$ python3 -q
>>> import numpy as np
>>> np.set_printoptions(precision=1, suppress=True, linewidth=100, sign=" ")
>>> tidy = lambda a: np.round(a, 1) + 0
>>> W0 = np.load("arr.npy")
>>> W0
array([[ 1,  0,  0,  0],
       [-2,  1,  0,  0],
       [-1,  1,  1,  0],
       [ 2, -3,  3,  1]])
>>> # triangular
>>> u = np.array([3, -2, -3, -1])
>>> B = W0 + np.outer(u, np.eye(4)[1])
>>> B
array([[ 1.,  3.,  0.,  0.],
       [-2., -1.,  0.,  0.],
       [-1., -2.,  1.,  0.],
       [ 2., -4.,  3.,  1.]])
>>> Q, vecs = np.linalg.qr(W0[:, :1])[0], np.linalg.qr(W0[:, 1:])[0]
>>> sv = np.linalg.svd(Q.T @ vecs, compute_uv=False)
>>> tidy(sv)
array([ 0.9])
>>> x0 = np.array([2, 1, 4, 2])
>>> y = W0 @ x0
>>> y
array([ 2, -3,  3, 15])
>>> tidy(np.linalg.solve(W0, y))
array([ 2.,  1.,  4.,  2.])
>>> tidy(np.linalg.solve(W0, 3 * y))
array([  6.,   3.,  12.,   6.])
>>> tidy(np.linalg.solve(W0.T, W0[2]))
array([ 0.,  0.,  1.,  0.])
>>> w, vecs = np.linalg.eig(W0)
>>> w
array([ 1.,  1.,  1.,  1.])
>>> np.prod(w)
np.float64(1.0)
>>> tidy(np.sort(np.linalg.eigvals(W0.T)))
array([ 1.,  1.,  1.,  1.])
>>> W0 @ vecs[:, 0] - w[0] * vecs[:, 0]
array([ 0.,  0.,  0.,  0.])
>>> tidy(np.sort(np.linalg.eigvals(W0 @ W0)))
array([ 1.,  1.,  1.,  1.])
>>> K = np.load("test8.npy")
>>> K
array([[ 0., -1.,  0.,  0.,  0., -1.],
       [-1.,  0.,  0.,  0.,  0., -1.],
       [ 0.,  0.,  0., -1., -1.,  0.],
       [ 0.,  0., -1.,  0., -1.,  0.],
       [ 0.,  0., -1., -1.,  0.,  0.],
       [-1., -1.,  0.,  0.,  0.,  0.]])
>>> w, vecs = np.linalg.eigh(K)
>>> tidy(w)
array([-2., -2.,  1.,  1.,  1.,  1.])
>>> (w > 1e-8).sum(), (w < -1e-8).sum()
(np.int64(4), np.int64(2))
>>> tidy(np.linalg.eigvalsh(K + 4 * np.eye(6)))
array([ 2.,  2.,  5.,  5.,  5.,  5.])
>>> tidy(np.linalg.eigvalsh(K @ K))
array([ 1.,  1.,  1.,  1.,  4.,  4.])
>>> tidy(w.sum()), np.trace(K)
(np.float64(0.0), np.float64(0.0))
>>> tidy(vecs @ np.diag(w) @ vecs.T)
array([[ 0., -1.,  0.,  0.,  0., -1.],
       [-1.,  0.,  0.,  0.,  0., -1.],
       [ 0.,  0.,  0., -1., -1.,  0.],
       [ 0.,  0., -1.,  0., -1.,  0.],
       [ 0.,  0., -1., -1.,  0.,  0.],
       [-1., -1.,  0.,  0.,  0.,  0.]])
>>> m1 = np.load("m.npy")
>>> m1
array([[-0.7, -0.1, -0.3, -0.8],
       [-0.9, -0.7, -0.1, -0.4],
       [-0.1,  0.5, -0.2, -0.8],
       [-0.5, -0.7,  0.1,  0.6],
       [ 0.7,  0.3,  0.1,  0.4],
       [ 0.9,  0.8,  0.2,  0.4],
       [-0.9, -0.4, -0.3, -0.9],
       [ 0.8,  0.8, -0.2, -0.7],
       [-0.2, -0.6,  0. ,  0.5],
       [ 0.3,  0. ,  0. ,  0.1],
       [-0.3, -0.6,  0. ,  0.3],
       [ 0.4,  0.6,  0.1, -0.2],
       [ 0.1,  0.4,  0.1, -0.1],
       [ 0.4,  0.5,  0.3,  0.4],
       [-0.9, -0.9, -0.1,  0.3],
       [-0.6, -0.6,  0.1,  0.5],
       [-0.9, -0.9, -0.3, -0.2],
       [-0.5, -0.3,  0.1,  0.1]])
>>> cent = m1[[4, 7]].astype(float)
>>> for _ in range(6):
...     lab = np.linalg.norm(m1[:, None] - cent, axis=-1).argmin(axis=1)
...     cent = np.array([m1[lab == j].mean(axis=0) for j in range(2)])
... 
>>> lab
array([ 0,  0,  1,  0,  1,  1,  0,  1,  0,  1,  0,  1,  1,  1,  0,  0,  0,  0])
>>> np.bincount(lab)
array([ 10,   8])
>>> tidy(cent[1] - cent[0])
array([ 1.1,  1.1,  0.1, -0.1])
>>> Xc = m1 - m1.mean(axis=0)
>>> U, sv, VT = np.linalg.svd(Xc, full_matrices=False)
>>> np.searchsorted(np.cumsum(sv ** 2) / (sv ** 2).sum(), 0.9) + 1
np.int64(2)
>>> np.linalg.matrix_rank(Xc)
np.int64(4)
>>> tidy((sv ** 2).sum() ** 2 / (sv ** 4).sum())
np.float64(1.8)
>>> tidy(Xc.mean(axis=0))
array([ 0.,  0.,  0.,  0.])
>>> tidy(sv)
array([ 3.5,  2.3,  0.6,  0.2])
>>> tidy(sv ** 2 / (sv ** 2).sum())
array([ 0.7,  0.3,  0. ,  0. ])
>>> proj = m1 @ np.linalg.solve(m1.T @ m1, m1.T)
>>> tidy(np.trace(proj))
np.float64(4.0)
>>> tidy(np.diag(proj))
array([ 0.3,  0.4,  0.3,  0.1,  0.1,  0.3,  0.3,  0.4,  0.2,  0.1,  0.1,  0.1,  0.1,  0.2,  0.3,
        0.2,  0.3,  0.2])
>>> np.einsum("ii->", W0)
np.int64(4)
>>> tidy(np.linalg.det(2 * W0)), tidy(np.linalg.det(W0))
(np.float64(16.0), np.float64(1.0))
>>> np.poly(W0)
array([ 1., -4.,  6., -4.,  1.])
>>> tidy(np.linalg.det(W0.T))
np.float64(1.0)
>>> np.kron(np.eye(2, dtype=int), W0)
array([[ 1,  0,  0,  0,  0,  0,  0,  0],
       [-2,  1,  0,  0,  0,  0,  0,  0],
       [-1,  1,  1,  0,  0,  0,  0,  0],
       [ 2, -3,  3,  1,  0,  0,  0,  0],
       [ 0,  0,  0,  0,  1,  0,  0,  0],
       [ 0,  0,  0,  0, -2,  1,  0,  0],
       [ 0,  0,  0,  0, -1,  1,  1,  0],
       [ 0,  0,  0,  0,  2, -3,  3,  1]])
>>> def softmax(z):
...     e = np.exp(z - z.max(axis=-1, keepdims=True))
...     return e / e.sum(axis=-1, keepdims=True)
... 
>>> tidy(softmax(m1[7] + 5))
array([ 0.4,  0.4,  0.1,  0.1])
>>> tidy(softmax(10 * m1[7]))
array([ 0.5,  0.5,  0. ,  0. ])
>>> att = m1 @ m1.T / np.sqrt(4)
>>> softmax(att).round(6).argmax(axis=1)
array([  6,  16,   2,  14,   5,   5,   6,   7,  14,   5,  14,   7,   7,   5,  14,  14,  16,  14])
>>> tidy(softmax(att)[7] @ m1)
array([ 0.1,  0.2,  0. , -0.1])
>>> feats = np.array([[6.0, -5.0, -5.0], [5.0, -4.0, -5.0], [5.0, -5.0, -4.0]])
>>> feats
array([[ 6., -5., -5.],
       [ 5., -4., -5.],
       [ 5., -5., -4.]])
>>> [round(float(x), 1) for x in np.linalg.svd(feats, compute_uv=False)[:3]]
[14.7, 1.0, 0.3]
>>> np.linalg.matrix_rank(feats, rtol=0.1)
np.int64(1)
>>> np.argsort(-np.linalg.norm(feats, axis=0).round(6), kind="stable")[:3]
array([ 0,  1,  2])
>>> T = np.stack([feats, 5 * feats, feats[::-1]])
>>> (T @ feats.T).shape
(3, 3, 3)
>>> np.linalg.matrix_rank(T)
array([ 3,  3,  3])
>>> T.sum(axis=0)
array([[ 41., -35., -34.],
       [ 35., -28., -35.],
       [ 36., -35., -29.]])
>>> T.shape
(3, 3, 3)
>>> tidy(np.linalg.norm(T, axis=(1, 2)))
array([ 14.8,  73.8,  14.8])
>>> np.einsum("bij,cij->bc", T, T)
array([[  218.,  1090.,   216.],
       [ 1090.,  5450.,  1080.],
       [  216.,  1080.,   218.]])
>>> F = np.load("w.npy")
>>> tidy(F)
array([[ 1. ,  0.1,  0.1],
       [ 0.1,  0. , -1. ],
       [ 0.1, -1. ,  0. ]])
>>> B = np.array([[-4, 8], [9, 6], [7, 5]])
>>> tidy(np.einsum("ik,kj->ji", F, B))
array([[-1.7, -7.4, -9.4],
       [ 9.4, -3.8, -4.8]])
>>> tidy(B.T @ F.T)
array([[-1.7, -7.4, -9.4],
       [ 9.4, -3.8, -4.8]])
>>> X, _ = np.linalg.qr(np.array([[0.8, -0.9, 0.7, 1.1, 0.8, -0.5],
...     [-3.1, 1.9, -0.7, -0.6, 0.6, 1.2],
...     [-0.5, 0.5, 0.4, 0.7, -1.7, 0.7],
...     [-0.6, 1.2, 0.5, -1.0, -0.8, -0.6],
...     [0.1, 0.0, 0.5, 0.1, 1.3, -0.4],
...     [-1.7, 0.7, -1.1, -0.2, -0.3, -0.7]]))
>>> tidy(X)
array([[-0.2, -0.4, -0.7, -0.1,  0.5,  0.1],
       [ 0.8, -0.1, -0.3, -0.2, -0.1, -0.4],
       [ 0.1,  0.2, -0.4,  0.9, -0.1,  0. ],
       [ 0.2,  0.8, -0.1, -0.2,  0.4,  0.3],
       [ 0. ,  0.1, -0.4, -0.3, -0.7,  0.5],
       [ 0.5, -0.4,  0.3,  0.1,  0.2,  0.7]])
>>> tidy(X.ravel(order="F"))
array([-0.2,  0.8,  0.1,  0.2,  0. ,  0.5, -0.4, -0.1,  0.2,  0.8,  0.1, -0.4, -0.7, -0.3, -0.4,
       -0.1, -0.4,  0.3, -0.1, -0.2,  0.9, -0.2, -0.3,  0.1,  0.5, -0.1, -0.1,  0.4, -0.7,  0.2,
        0.1, -0.4,  0. ,  0.3,  0.5,  0.7])
>>> tidy(X.reshape(2, -1))
array([[-0.2, -0.4, -0.7, -0.1,  0.5,  0.1,  0.8, -0.1, -0.3, -0.2, -0.1, -0.4,  0.1,  0.2, -0.4,
         0.9, -0.1,  0. ],
       [ 0.2,  0.8, -0.1, -0.2,  0.4,  0.3,  0. ,  0.1, -0.4, -0.3, -0.7,  0.5,  0.5, -0.4,  0.3,
         0.1,  0.2,  0.7]])
>>> tidy(X.reshape(-1, 2))
array([[-0.2, -0.4],
       [-0.7, -0.1],
       [ 0.5,  0.1],
       [ 0.8, -0.1],
       [-0.3, -0.2],
       [-0.1, -0.4],
       [ 0.1,  0.2],
       [-0.4,  0.9],
       [-0.1,  0. ],
       [ 0.2,  0.8],
       [-0.1, -0.2],
       [ 0.4,  0.3],
       [ 0. ,  0.1],
       [-0.4, -0.3],
       [-0.7,  0.5],
       [ 0.5, -0.4],
       [ 0.3,  0.1],
       [ 0.2,  0.7]])
>>> T = X.reshape(6, 2, -1)
>>> T.shape
(6, 2, 3)
>>> tidy(T.transpose(1, 0, 2))
array([[[-0.2, -0.4, -0.7],
        [ 0.8, -0.1, -0.3],
        [ 0.1,  0.2, -0.4],
        [ 0.2,  0.8, -0.1],
        [ 0. ,  0.1, -0.4],
        [ 0.5, -0.4,  0.3]],

       [[-0.1,  0.5,  0.1],
        [-0.2, -0.1, -0.4],
        [ 0.9, -0.1,  0. ],
        [-0.2,  0.4,  0.3],
        [-0.3, -0.7,  0.5],
        [ 0.1,  0.2,  0.7]]])
>>> np.einsum("ihd,jhd->hij", T, T).shape
(2, 6, 6)
>>> tidy(T[:, 0])
array([[-0.2, -0.4, -0.7],
       [ 0.8, -0.1, -0.3],
       [ 0.1,  0.2, -0.4],
       [ 0.2,  0.8, -0.1],
       [ 0. ,  0.1, -0.4],
       [ 0.5, -0.4,  0.3]])
>>> tidy(np.swapaxes(T, 1, 2)[2])
array([[ 0.1,  0.9],
       [ 0.2, -0.1],
       [-0.4,  0. ]])
